>>> import numpy as np
>>> np.set_printoptions(suppress=True, linewidth=160)
>>> tidy = lambda a: np.round(a, 2) + 0
>>> M = np.array([[0.01, -0.3, 1.17],
...     [1.63, -1.39, 0.66],
...     [1.42, -2.06, -1.48],
...     [-2.17, 0.44, -1.13],
...     [1.44, 0.13, -0.66],
...     [1.0, 4.26, -0.73]])
>>> rng = np.random.default_rng(5820)
>>> B = M + rng.integers(-2, 3, (6, 1)) @ rng.integers(-2, 3, (1, 3))
>>> print(tidy(B))
[[ 0.01 -0.3   1.17]
 [ 2.63 -1.39 -0.34]
 [-0.58 -2.06  0.52]
 [-2.17  0.44 -1.13]
 [ 1.44  0.13 -0.66]
 [ 3.    4.26 -2.73]]
>>> print(tidy(np.linalg.svd(B - M, compute_uv=False)))
[4.24 0.   0.  ]
>>> print(B - M)
[[ 0.  0.  0.]
 [ 1.  0. -1.]
 [-2.  0.  2.]
 [ 0.  0.  0.]
 [ 0.  0.  0.]
 [ 2.  0. -2.]]
>>> print(np.abs(B - M).sum(axis=1))
[0. 2. 4. 0. 0. 4.]
>>> print(np.linalg.matrix_rank(B - M, tol=1e-8))
1
>>> X = np.load("x.npy")
>>> print(X)
[[ 2.21 -7.19 -0.52  7.66]
 [ 1.92 -0.6  -3.84  0.42]
 [-2.38  5.38 -2.55 -5.43]
 [ 8.49 -0.53 -6.89  5.32]
 [ 3.75 -1.34 -0.97 11.18]
 [ 2.46 -2.49 -1.98  4.5 ]]
>>> print(tidy(np.linalg.norm(X) ** 2 / np.linalg.norm(X, 2) ** 2))
1.33
>>> print(np.linalg.norm(X, axis=1).argmax())
3
>>> print(tidy(np.linalg.norm(X[0] - X[3])))
11.4
>>> print(tidy(np.linalg.norm(X, 2)))
20.0
>>> print(tidy(np.linalg.norm(X[0], 1)), tidy(np.linalg.norm(X[0], np.inf)))
17.58 7.66
>>> vec = np.array([4, 2, 0, 8])
>>> target = X @ vec
>>> print(tidy(np.linalg.solve(X.T @ X, X.T @ target)))
[4. 2. 0. 8.]
>>> target = target + 0.05 * rng.normal(size=6)
>>> print(tidy(target))
[ 55.76   9.79 -42.25  75.44 101.79  40.86]
>>> c, *_ = np.linalg.lstsq(X, target)
>>> print([round(float(np.linalg.norm(np.linalg.solve(X.T @ X + lam * np.eye(4), X.T @ target))), 2) for lam in (0, 1, 10, 100)])
[9.17, 9.02, 8.16, 6.03]
>>> print(tidy(np.linalg.norm(target - X @ c)))
0.02
>>> hat = X @ np.linalg.solve(X.T @ X, X.T)
>>> print(tidy(np.trace(hat)))
4.0
>>> print(tidy(hat @ X[:, 0]))
[ 2.21  1.92 -2.38  8.49  3.75  2.46]
>>> print(tidy(np.linalg.eigvalsh(hat)))
[0. 0. 1. 1. 1. 1.]
>>> print(X.ravel(order="F"))
[ 2.21  1.92 -2.38  8.49  3.75  2.46 -7.19 -0.6   5.38 -0.53 -1.34 -2.49 -0.52 -3.84 -2.55 -6.89 -0.97 -1.98  7.66  0.42 -5.43  5.32 11.18  4.5 ]
>>> print(X.reshape(2, -1))
[[ 2.21 -7.19 -0.52  7.66  1.92 -0.6  -3.84  0.42 -2.38  5.38 -2.55 -5.43]
 [ 8.49 -0.53 -6.89  5.32  3.75 -1.34 -0.97 11.18  2.46 -2.49 -1.98  4.5 ]]
>>> t3 = X.reshape(6, 2, -1)
>>> print(t3.transpose(1, 0, 2))
[[[ 2.21 -7.19]
  [ 1.92 -0.6 ]
  [-2.38  5.38]
  [ 8.49 -0.53]
  [ 3.75 -1.34]
  [ 2.46 -2.49]]

 [[-0.52  7.66]
  [-3.84  0.42]
  [-2.55 -5.43]
  [-6.89  5.32]
  [-0.97 11.18]
  [-1.98  4.5 ]]]
>>> print(t3.shape)
(6, 2, 2)
>>> hat = M @ np.linalg.solve(M.T @ M, M.T)
>>> print(tidy((np.eye(6) - hat) @ M))
[[0. 0. 0.]
 [0. 0. 0.]
 [0. 0. 0.]
 [0. 0. 0.]
 [0. 0. 0.]
 [0. 0. 0.]]
>>> print(tidy(hat))
[[ 0.22  0.13 -0.28 -0.22 -0.12 -0.12]
 [ 0.13  0.33  0.12 -0.41  0.11 -0.11]
 [-0.28  0.12  0.73  0.05  0.3  -0.13]
 [-0.22 -0.41  0.05  0.6  -0.13 -0.08]
 [-0.12  0.11  0.3  -0.13  0.23  0.21]
 [-0.12 -0.11 -0.13 -0.08  0.21  0.89]]
>>> data = np.loadtxt("test17.csv", delimiter=",")
>>> print(data)
[[ 0.17 -2.07 -3.91 -2.07]
 [ 0.06  1.8   4.12  2.22]
 [-0.05  3.01  5.86  2.9 ]
 [-0.03  0.82  1.99  1.06]
 [ 0.01  2.09  4.    1.88]]
>>> hat = data @ np.linalg.solve(data.T @ data, data.T)
>>> print(tidy(np.diag(hat)))
[0.92 0.98 0.49 1.   0.61]
>>> print(tidy((np.eye(5) - hat) @ data))
[[0. 0. 0. 0.]
 [0. 0. 0. 0.]
 [0. 0. 0. 0.]
 [0. 0. 0. 0.]
 [0. 0. 0. 0.]]
>>> print(tidy(np.linalg.eigvalsh(hat)))
[0. 1. 1. 1. 1.]
